In [1]: import numpy as np

In [2]: np.set_printoptions(suppress=True, linewidth=200)

In [3]: tidy = lambda a: np.round(a, 1) + 0

In [4]: X = np.array([[0, -1, 1], [0, 0, 3], [0, 0, 0]])

In [5]: U, sig, VT = np.linalg.svd(X)

In [6]: tidy(sig)
Out[6]: array([3.2, 0.9, 0. ])

In [7]: np.argmax(sig[:-1] / (sig[1:] + 1e-6)) + 1
Out[7]: np.int64(2)

In [8]: B = U[:, :2] @ np.diag(sig[:2]) @ VT[:2]

In [9]: np.linalg.matrix_rank(X, rtol=0.05)
Out[9]: np.int64(2)

In [10]: tidy(np.linalg.norm(X - B, 2)), sig[2]
Out[10]: (np.float64(0.0), np.float64(0.0))

In [11]: tidy(np.abs(X - B).max())
Out[11]: np.float64(0.0)

In [12]: K = np.array([[5, 6, 7, 8], [9, 10, 11, 12], [13, 14, 15, 16]])

In [13]: r = np.linalg.matrix_rank(K)

In [14]: r
Out[14]: np.int64(2)

In [15]: N = np.linalg.svd(K)[2][r:].T

In [16]: np.allclose(K @ N, 0)
Out[16]: True

In [17]: [int(np.linalg.matrix_rank(K[:i])) for i in range(1, len(K) + 1)]
Out[17]: [1, 2, 2]

In [18]: tidy(K @ N)
Out[18]: 
array([[0., 0.],
       [0., 0.],
       [0., 0.]])

In [19]: np.argsort(-np.linalg.norm(K, axis=0).round(6), kind="stable")[:3]
Out[19]: array([3, 2, 1])

In [20]: np.linalg.matrix_rank(K, rtol=0.1)
Out[20]: np.int64(1)

In [21]: np.linalg.cond(K) > 100
Out[21]: np.True_

In [22]: U, sig, VT = np.linalg.svd(K)

In [23]: np.argmax(sig[:-1] / (sig[1:] + 1e-6)) + 1
Out[23]: np.int64(2)

In [24]: B = U[:, :2] @ np.diag(sig[:2]) @ VT[:2]

In [25]: tidy(B)
Out[25]: 
array([[ 5.,  6.,  7.,  8.],
       [ 9., 10., 11., 12.],
       [13., 14., 15., 16.]])

In [26]: np.linalg.matrix_rank(K, rtol=0.05)
Out[26]: np.int64(1)

In [27]: tidy(np.linalg.norm(K - B, 2)), tidy(sig[2])
Out[27]: (np.float64(0.0), np.float64(0.0))

In [28]: T = np.stack([K, 5 * K, K[::-1]])

In [29]: np.einsum("bij,cij->bc", T, T)
Out[29]: 
array([[ 1466,  7330,  1210],
       [ 7330, 36650,  6050],
       [ 1210,  6050,  1466]])

In [30]: def softmax(z):
    ...:     e = np.exp(z - z.max(axis=-1, keepdims=True))
    ...:     return e / e.sum(axis=-1, keepdims=True)
    ...: 

In [31]: tidy(softmax(10 * K[2]))
Out[31]: array([0., 0., 0., 1.])

In [32]: tidy(softmax(K[2] + 5))
Out[32]: array([0. , 0.1, 0.2, 0.6])

In [33]: tidy(softmax(K[2]))
Out[33]: array([0. , 0.1, 0.2, 0.6])

In [34]: softmax(K).sum(axis=1)
Out[34]: array([1., 1., 1.])

In [35]: S = K @ K.T / np.sqrt(4)

In [36]: softmax(S)[2] @ K
Out[36]: array([13., 14., 15., 16.])

In [37]: softmax(S).round(6).argmax(axis=1)
Out[37]: array([2, 2, 2])
